>>> import numpy as np
>>> import numpy.linalg as la
>>> np.set_printoptions(precision=1, suppress=True, linewidth=100, sign=" ")
>>> m1 = np.loadtxt("a.csv", delimiter=",")
>>> print(m1)
[[ 0.8  0.9 -0.8  0.5  1.1 -1.4  0.   0.  -0.4  0.5  0.3 -1.7  2.5]
 [ 0.  -1.2  1.7  0.   1.4  0.3 -0.6  0.2 -0.3  1.4  0.3  0.4 -1.1]
 [-0.4  2.  -0.1  0.6 -1.4  0.1  1.4  1.2  0.8 -0.7  0.1  0.2  1.4]
 [ 0.  -0.6 -0.5  0.2  0.5 -1.2 -2.4 -1.9  0.1  0.8 -0.3  0.3 -0.4]
 [-1.7 -2.3  0.2  2.2  0.9 -0.6  2.   1.5 -2.8  0.1  0.4 -2.1  1.5]
 [-1.1 -0.6 -0.8 -1.   0.3  0.2  1.5 -0.9 -1.6  0.5 -0.5 -0.4  0.6]
 [ 0.8 -0.7 -0.4 -0.4  0.2 -0.1  0.1 -1.2 -0.3  0.  -0.1 -1.   0.4]
 [ 0.7 -1.8 -0.2 -1.1  0.5  1.3  0.6 -0.4  0.5  0.1  0.4  1.5 -0.2]
 [ 1.1  0.9 -0.9 -1.4  0.4  0.6 -0.1  0.1 -1.2  1.1 -1.5 -0.3  0. ]
 [-0.6  0.6 -0.2  1.   0.3 -2.4 -0.8 -1.  -0.3  0.2 -0.1 -1.8 -0.6]
 [ 0.5  0.5  0.4  2.2 -0.8 -0.5  0.1 -1.6 -1.2 -1.3  0.6 -0.5 -0.7]]
>>> x0 = np.array([0, 5, 4, 5, 4, 0, 2, 1, 1, 2, 3, 2, 1])
>>> a = np.maximum(m1 @ x0, 0)
>>> print(m1.T @ a)
[ -4.4  14.8   9.7  39.9   3.8 -18.5  22.6  12.4 -19.5  -0.5  12.5 -26.1  32.5]
>>> print(m1 * (a > 1e-9)[:, None])
[[ 0.8  0.9 -0.8  0.5  1.1 -1.4  0.   0.  -0.4  0.5  0.3 -1.7  2.5]
 [ 0.  -1.2  1.7  0.   1.4  0.3 -0.6  0.2 -0.3  1.4  0.3  0.4 -1.1]
 [-0.4  2.  -0.1  0.6 -1.4  0.1  1.4  1.2  0.8 -0.7  0.1  0.2  1.4]
 [ 0.  -0.  -0.   0.   0.  -0.  -0.  -0.   0.   0.  -0.   0.  -0. ]
 [-1.7 -2.3  0.2  2.2  0.9 -0.6  2.   1.5 -2.8  0.1  0.4 -2.1  1.5]
 [-0.  -0.  -0.  -0.   0.   0.   0.  -0.  -0.   0.  -0.  -0.   0. ]
 [ 0.  -0.  -0.  -0.   0.  -0.   0.  -0.  -0.   0.  -0.  -0.   0. ]
 [ 0.  -0.  -0.  -0.   0.   0.   0.  -0.   0.   0.   0.   0.  -0. ]
 [ 0.   0.  -0.  -0.   0.   0.  -0.   0.  -0.   0.  -0.  -0.   0. ]
 [-0.6  0.6 -0.2  1.   0.3 -2.4 -0.8 -1.  -0.3  0.2 -0.1 -1.8 -0.6]
 [ 0.5  0.5  0.4  2.2 -0.8 -0.5  0.1 -1.6 -1.2 -1.3  0.6 -0.5 -0.7]]
>>> print(np.flatnonzero(a > 1e-9))
[  0   1   2   4   9  10]
>>> X = np.loadtxt("dump.csv", delimiter=",")
>>> print(X)
[[ 2.3 -3.3 -4.  -3.5]
 [ 3.7 -4.7 -4.  -4.4]
 [ 5.7 -6.7 -4.  -5.8]
 [ 1.7 -2.7 -4.  -3.1]
 [ 7.4 -8.4 -4.  -6.9]
 [-6.3  5.3 -4.   2.2]
 [ 4.7 -5.7 -4.  -5.1]
 [ 1.9 -2.9 -4.  -3.2]
 [-4.6  3.6 -4.   1.1]
 [ 0.1 -1.1 -4.  -2.1]
 [ 0.6 -1.6 -4.  -2.4]]
>>> print(np.round(la.norm(X, 2) / la.norm(X), 1))
0.9
>>> ang = np.radians(45)
>>> R = np.eye(4)
>>> R[3, 3] = R[1, 1] = np.cos(ang)
>>> R[3, 1], R[1, 3] = -np.sin(ang), np.sin(ang)
>>> print(R)
[[ 1.   0.   0.   0. ]
 [ 0.   0.7  0.   0.7]
 [ 0.   0.   1.   0. ]
 [ 0.  -0.7  0.   0.7]]
>>> out = X @ R.T
>>> print(np.allclose(la.norm(X, axis=1), la.norm(out, axis=1)))
True
>>> rk = la.matrix_rank(X)
>>> print(rk)
2
>>> null = la.svd(X)[2][rk:].T
>>> print([int(la.matrix_rank(X[:i])) for i in range(1, len(X) + 1)])
[1, 2, 2, 2, 2, 2, 2, 2, 2, 2, 2]
>>> print(null.shape)
(4, 2)
>>> print(np.round(X @ null, 1) + 0)
[[ 0.  0.]
 [ 0.  0.]
 [ 0.  0.]
 [ 0.  0.]
 [ 0.  0.]
 [ 0.  0.]
 [ 0.  0.]
 [ 0.  0.]
 [ 0.  0.]
 [ 0.  0.]
 [ 0.  0.]]
>>> print(np.allclose(X @ null, 0))
True
>>> print([int(la.matrix_rank(X[:, :j + 1])) for j in range(4)])
[1, 2, 2, 2]
>>> Uu, sigma, Vh = la.svd(X)
>>> print(np.argmax(sigma[:-1] / (sigma[1:] + 1e-6)) + 1)
2
>>> out = Uu[:, :2] @ np.diag(sigma[:2]) @ Vh[:2]
>>> print(round(la.norm(X - out, 2), 1), round(float(sigma[2]), 1))
0.0 0.0
>>> print(la.matrix_rank(X, rtol=0.05))
2
>>> print(out)
[[ 2.3 -3.3 -4.  -3.5]
 [ 3.7 -4.7 -4.  -4.4]
 [ 5.7 -6.7 -4.  -5.8]
 [ 1.7 -2.7 -4.  -3.1]
 [ 7.4 -8.4 -4.  -6.9]
 [-6.3  5.3 -4.   2.2]
 [ 4.7 -5.7 -4.  -5.1]
 [ 1.9 -2.9 -4.  -3.2]
 [-4.6  3.6 -4.   1.1]
 [ 0.1 -1.1 -4.  -2.1]
 [ 0.6 -1.6 -4.  -2.4]]
>>> Uu, sigma, Vh = la.svd(X)
>>> V = Vh[:(sigma > 1e-8).sum()]
>>> rng = np.random.default_rng(24117)
>>> x0 = X[3] + -2 * X[0] + rng.integers(2) * np.eye(4)[0]
>>> print(x0)
[-1.9  3.9  4.   4. ]
>>> print(np.diag(V.T @ V))
[ 0.5  0.4  0.9  0.3]
>>> print(la.matrix_rank(np.vstack([X, x0])))
3
>>> print(np.round(V.T @ V, 1) + 0)
[[ 0.5 -0.4  0.2 -0.2]
 [-0.4  0.4  0.   0.3]
 [ 0.2  0.   0.9  0.3]
 [-0.2  0.3  0.3  0.3]]
>>> print(round(la.norm(x0 - V.T @ V @ x0), 1))
0.7
>>> q, _ = la.qr(np.array([[0.2, 0.1, -0.3, -0.2, 0.9, -0.1, 0.9],
...     [0.4, 0.1, 0.4, 0.0, 0.3, -0.6, 2.1],
...     [0.2, -0.1, 0.1, -0.2, 1.8, 1.1, 1.0],
...     [-1.0, 0.3, 0.2, 0.5, 0.9, 1.5, 0.1],
...     [-0.2, -0.7, 0.5, -0.2, -1.0, 1.1, -0.3],
...     [1.3, 0.0, -0.2, -0.5, 1.1, 0.5, -0.9],
...     [-0.3, -0.8, -0.8, 1.3, -0.4, -0.4, -0.5]]))
>>> evals = np.array([1, 1, 2, 0, 0, 0, 0])
>>> K = q @ np.diag(evals) @ q.T
>>> print(K.round(1) + 0)
[[ 0.2 -0.2 -0.1 -0.1 -0.5  0.1  0.3]
 [-0.2  0.3  0.1 -0.1  0.4  0.1 -0.5]
 [-0.1  0.1  0.1 -0.1  0.2  0.1 -0.1]
 [-0.1 -0.1 -0.1  0.4 -0.1 -0.4 -0.2]
 [-0.5  0.4  0.2 -0.1  1.2 -0.2 -0.3]
 [ 0.1  0.1  0.1 -0.4 -0.2  0.6  0. ]
 [ 0.3 -0.5 -0.1 -0.2 -0.3  0.   1.2]]
>>> Uu, sigma, Vh = la.svd(K)
>>> V = Vh[:(sigma > 1e-8).sum()]
>>> x0 = K[5] + -1 * K[1] + rng.integers(2) * np.eye(7)[6]
>>> print(x0)
[ 0.3 -0.3 -0.1 -0.4 -0.6  0.5  0.5]
>>> print(np.allclose(V.T @ V @ x0, x0))
True
>>> print(la.matrix_rank(np.vstack([K, x0])))
3
>>> print(np.round(V.T @ V, 1) + 0)
[[ 0.1 -0.1  0.  -0.1 -0.3  0.1  0.1]
 [-0.1  0.2  0.1 -0.1  0.2  0.1 -0.3]
 [ 0.   0.1  0.  -0.1  0.1  0.1  0. ]
 [-0.1 -0.1 -0.1  0.4 -0.1 -0.4 -0.1]
 [-0.3  0.2  0.1 -0.1  0.8 -0.1  0.1]
 [ 0.1  0.1  0.1 -0.4 -0.1  0.6  0. ]
 [ 0.1 -0.3  0.  -0.1  0.1  0.   0.8]]
>>> print(np.round(np.diag(V.T @ V), 1) + 0)
[ 0.1  0.2  0.   0.4  0.8  0.6  0.8]
>>> labels = rng.permutation(7)
>>> print(labels)
[ 2  5  6  0  3  1  4]
>>> out = K[labels][:, labels]
>>> print(np.trace(out))
4.0
>>> print(np.allclose(out, K))
False
>>> data = np.loadtxt("arr.csv", delimiter=",")
>>> print(data)
[[ 0.5  1.   1.   0.9  0.4  1.  -1.   1.  -0.7]
 [ 0.1 -1.  -1.  -1.  -1.  -1.   1.   0.5  0.1]
 [-0.7  0.4  0.5  0.   0.6  0.9  0.8 -0.1 -0.7]
 [-1.  -0.7  1.   0.3  1.   1.   0.4 -1.   0.4]
 [ 1.   1.  -0.4  1.  -0.3  0.  -0.6  1.  -0.1]
 [ 0.8  0.9 -0.4  0.8 -0.2 -0.2  0.   0.7 -0.1]
 [-0.9  0.2  1.   0.4  0.9  1.  -0.3 -0.8 -0.1]
 [-0.9  0.8  0.   1.   1.   1.   1.  -1.   0.8]
 [-1.  -1.  -0.7 -0.9  0.3 -0.7  1.  -1.   1. ]
 [-1.  -1.   0.6 -0.6  0.8  0.9  0.9 -1.   0.6]
 [-1.   0.5  1.   0.8  1.   1.  -0.9 -1.  -0.4]
 [ 0.7  1.   0.7  0.9  0.4  0.9 -0.5  1.  -0.9]
 [ 0.7 -0.5 -1.   0.9 -0.1 -0.9  1.  -1.   1. ]
 [-0.9 -0.5  0.2  0.9  0.9  0.9  1.  -1.   0.9]
 [ 1.  -0.2  0.2  0.1 -0.9 -1.  -1.   1.   0.8]
 [ 0.1 -1.  -1.  -0.6 -0.8 -1.   1.  -1.   1. ]
 [-0.8  0.2  0.9 -0.1  0.6  0.9 -0.5  0.1 -0.6]
 [ 0.7 -0.6 -0.9  0.2 -0.6 -1.   0.6 -0.7  0.8]
 [ 1.   1.  -1.   1.  -0.9 -1.   1.   1.  -1. ]
 [-1.  -1.   0.9 -1.   0.4  0.5 -0.4 -0.8 -0.4]
 [-0.6  0.8  1.   0.8  0.8  1.  -0.9  0.1 -0.3]
 [ 0.5 -0.4 -0.9  0.1 -0.4 -0.9  0.9 -0.7  0.6]
 [ 1.  -0.7 -0.9 -0.8 -1.  -1.  -1.   1.   0.5]
 [ 1.   0.5 -1.  -0.1 -1.  -1.   1.   1.   0.2]
 [ 1.  -0.7 -0.7 -0.9 -1.  -1.  -1.   1.   0.3]
 [ 0.8  0.6 -0.5  0.8 -0.4 -0.7 -0.5  0.2  0.6]
 [-0.3  0.8  1.   0.7  0.4  1.  -1.   0.9 -0.3]
 [ 1.  -0.8 -1.   0.1 -0.9 -1.   0.6 -0.7  0.9]
 [ 0.7  0.8 -0.8  0.6 -0.2 -0.3  0.8  0.6 -0.3]
 [-1.  -1.   0.9 -1.   0.3  0.4 -0.9 -0.8  0. ]
 [-0.9 -0.7 -0.5 -0.8  0.4  0.4  1.  -0.7 -0.5]
 [-0.9 -0.2 -0.7 -0.1  0.9  0.9  1.  -1.  -0.4]
 [ 0.9 -0.4 -0.8 -0.5 -0.9 -1.  -0.6  0.9  0.2]
 [-1.  -1.   1.  -1.   1.   1.   0.5 -1.  -0.8]
 [-0.3 -1.  -1.  -0.8 -0.5 -1.   1.  -1.   0.9]
 [ 0.5  0.9  0.9  0.9  0.3  0.8 -1.   0.7  0.1]
 [ 0.9  1.  -0.9  1.   1.   1.   1.  -1.  -0.2]]
>>> out = np.array([[-2, -1],
...     [2, -5],
...     [5, -5],
...     [-5, 1],
...     [-4, 5],
...     [2, -2],
...     [0, 2],
...     [2, -4],
...     [-4, -1]])
>>> print(la.matrix_rank(data @ out))
2
>>> out = data / la.norm(data, axis=1, keepdims=True)
>>> C2 = out @ out.T
>>> print((C2 - 2 * np.eye(37)).round(6).argmax(axis=1))
[ 11  15  16   9   5   4  10  13  34   3   6   0  21   7  22  34  20  27  28  29  26  17  24  18
  22   5   0  17  18  19  31  30  22  19  15   0   7]
>>> print(data.sum(axis=0))
[ 0.7 -2.  -3.3  4.   2.3  1.8  5.4 -4.6  3.9]
>>> print(data.shape)
(37, 9)
>>> print(np.count_nonzero(data))
328
>>> print(np.abs(data).max())
1.0
>>> mat = np.loadtxt("layer5.csv", delimiter=",")
>>> print(mat)
[[ 0.  0.  3.  0.  0.  1.  0.  0.  0.  2.  2.  3.  3.]
 [ 3.  3.  1.  0.  0.  3.  2.  2.  0.  3.  0.  3.  3.]
 [ 2.  2.  1.  2.  2.  3.  2.  0.  1.  3.  3.  3.  3.]
 [ 1.  1.  0.  1.  3.  2.  1.  1.  2.  2.  1.  1.  0.]
 [ 3.  2.  1.  1.  3.  2.  3.  0.  1.  1.  2.  3.  2.]
 [ 1.  2.  3.  1.  2.  1.  1.  1.  2.  0.  2.  3.  0.]
 [ 1.  0.  2.  1.  2.  2.  3.  0.  3.  0.  2.  3.  3.]
 [ 1.  2.  1.  2.  2.  3.  3.  0.  2.  0.  2.  0.  3.]
 [ 0.  1.  0.  3.  2.  3.  3.  3.  1.  0.  3.  3.  1.]
 [ 1.  2.  1.  1.  1.  0.  3.  3.  2.  0.  3.  2.  0.]
 [ 1.  0.  0.  3.  0.  2.  3.  3.  3.  0.  3.  1.  2.]
 [ 0.  0.  1.  2.  2.  2.  3.  2.  2.  1.  1.  0.  2.]]
>>> print(la.lstsq(K[:-1].T, K[-1])[2])
3
>>> print(np.abs(np.diag(la.qr(K)[1])) > 1e-9)
[ True  True  True False False False False]
>>> print(np.allclose(K[:-1].T @ la.lstsq(K[:-1].T, K[-1])[0], K[-1]))
True
>>> print(round(float(np.trace(la.pinv(K) @ K)), 1))
3.0
>>> ang = np.radians(180)
>>> R = np.eye(13)
>>> R[5, 5] = R[2, 2] = np.cos(ang)
>>> R[5, 2], R[2, 5] = -np.sin(ang), np.sin(ang)
>>> out = mat @ R.T
>>> print(np.allclose(mat @ mat.T, out @ out.T))
True
>>> print(np.allclose(la.norm(mat, axis=1), la.norm(out, axis=1)))
True
>>> print(la.svd(mat, compute_uv=False), la.svd(out, compute_uv=False))
[ 20.7   7.3   5.1   4.9   4.5   3.4   2.9   2.3   2.3   1.8   0.9   0.5] [ 20.7   7.3   5.1   4.9   4.5   3.4   2.9   2.3   2.3   1.8   0.9   0.5]
>>> print(round(float(la.det(R)), 1), np.trace(R))
1.0 9.0
>>> W = np.array([[0, 3],
...     [2, 0],
...     [3, 1],
...     [1, 2],
...     [1, 0],
...     [3, 1],
...     [2, 3],
...     [0, 0],
...     [3, 2],
...     [1, 0],
...     [3, 1],
...     [3, 2],
...     [3, 3]])
>>> b = np.array([0, 1])
>>> act = np.maximum(mat @ W + b, 0)
>>> print(act)
[[ 38.  22.]
 [ 43.  35.]
 [ 57.  41.]
 [ 28.  18.]
 [ 48.  40.]
 [ 42.  25.]
 [ 54.  42.]
 [ 47.  36.]
 [ 46.  33.]
 [ 36.  27.]
 [ 42.  38.]
 [ 35.  28.]]
>>> print((act > 0).astype(int))
[[ 1  1]
 [ 1  1]
 [ 1  1]
 [ 1  1]
 [ 1  1]
 [ 1  1]
 [ 1  1]
 [ 1  1]
 [ 1  1]
 [ 1  1]
 [ 1  1]
 [ 1  1]]
>>> print((act > 0).mean(axis=0))
[ 1.  1.]
>>> basis = np.array([[8, 0], [2, 0]])
>>> print(W @ basis)
[[  6   0]
 [ 16   0]
 [ 26   0]
 [ 12   0]
 [  8   0]
 [ 26   0]
 [ 22   0]
 [  0   0]
 [ 28   0]
 [  8   0]
 [ 26   0]
 [ 28   0]
 [ 30   0]]
>>> print(act @ basis)
[[ 348.    0.]
 [ 414.    0.]
 [ 538.    0.]
 [ 260.    0.]
 [ 464.    0.]
 [ 386.    0.]
 [ 516.    0.]
 [ 448.    0.]
 [ 434.    0.]
 [ 342.    0.]
 [ 412.    0.]
 [ 336.    0.]]
>>> print((act @ basis).round(6).argmax(axis=1))
[ 0  0  0  0  0  0  0  0  0  0  0  0]
>>> J = np.load("m.npy")
>>> print(J)
[[ 5.  0.  4.  4.  0.  0.  4.  0.  4.  0.]
 [ 0.  5.  0.  0.  0.  0.  0.  0.  0.  0.]
 [ 4.  0.  5.  4.  0.  0.  4.  0.  4.  0.]
 [ 4.  0.  4.  5.  0.  0.  4.  0.  4.  0.]
 [ 0.  0.  0.  0.  5.  4.  0.  4.  0.  4.]
 [ 0.  0.  0.  0.  4.  5.  0.  4.  0.  4.]
 [ 4.  0.  4.  4.  0.  0.  5.  0.  4.  0.]
 [ 0.  0.  0.  0.  4.  4.  0.  5.  0.  4.]
 [ 4.  0.  4.  4.  0.  0.  4.  0.  5.  0.]
 [ 0.  0.  0.  0.  4.  4.  0.  4.  0.  5.]]
>>> # splits into 3 blocks
>>> x0 = np.array([4, 4, 4, 0, 6, 3, 6, 7, 9, 0])
>>> rhs = J @ x0
>>> b, lr = np.zeros(10), 1 / la.norm(J, 2) ** 2
>>> for i in range(200):
...     b -= lr * J.T @ (J @ b - rhs)
...     if i % 50 == 0: print(i, round(la.norm(J @ b - rhs), 1))
... 
0 51.2
50 7.7
100 6.8
150 6.1
>>> print(round(la.cond(J), 1))
21.0
>>> print(b)
[ 4.4  4.   4.4  2.9  4.7  3.6  5.1  5.1  6.2  2.5]
>>> evals, V = la.eigh(J)
>>> x0 = np.array([1, 2, -2, 1, 2, 2, -1, 0, 2, 2])
>>> print((np.sign(V[:, -1].round(6)) == np.sign(V[0, -1].round(6))).astype(int))
[ 1  0  1  1  0  0  1  0  1  0]
>>> print(np.round(V * np.sqrt(evals) @ V.T, 1) + 0)
[[ 1.7  0.   0.7  0.7  0.   0.   0.7  0.   0.7  0. ]
 [ 0.   2.2  0.   0.   0.   0.   0.   0.   0.   0. ]
 [ 0.7  0.   1.7  0.7  0.   0.   0.7  0.   0.7  0. ]
 [ 0.7  0.   0.7  1.7  0.   0.   0.7  0.   0.7  0. ]
 [ 0.   0.   0.   0.   1.8  0.8  0.   0.8  0.   0.8]
 [ 0.   0.   0.   0.   0.8  1.8  0.   0.8  0.   0.8]
 [ 0.7  0.   0.7  0.7  0.   0.   1.7  0.   0.7  0. ]
 [ 0.   0.   0.   0.   0.8  0.8  0.   1.8  0.   0.8]
 [ 0.7  0.   0.7  0.7  0.   0.   0.7  0.   1.7  0. ]
 [ 0.   0.   0.   0.   0.8  0.8  0.   0.8  0.   1.8]]
>>> print(np.round(V * np.maximum(evals, 0) @ V.T, 1) + 0)
[[ 5.  0.  4.  4.  0.  0.  4.  0.  4.  0.]
 [ 0.  5.  0.  0.  0.  0.  0.  0.  0.  0.]
 [ 4.  0.  5.  4.  0.  0.  4.  0.  4.  0.]
 [ 4.  0.  4.  5.  0.  0.  4.  0.  4.  0.]
 [ 0.  0.  0.  0.  5.  4.  0.  4.  0.  4.]
 [ 0.  0.  0.  0.  4.  5.  0.  4.  0.  4.]
 [ 4.  0.  4.  4.  0.  0.  5.  0.  4.  0.]
 [ 0.  0.  0.  0.  4.  4.  0.  5.  0.  4.]
 [ 4.  0.  4.  4.  0.  0.  4.  0.  5.  0.]
 [ 0.  0.  0.  0.  4.  4.  0.  4.  0.  5.]]
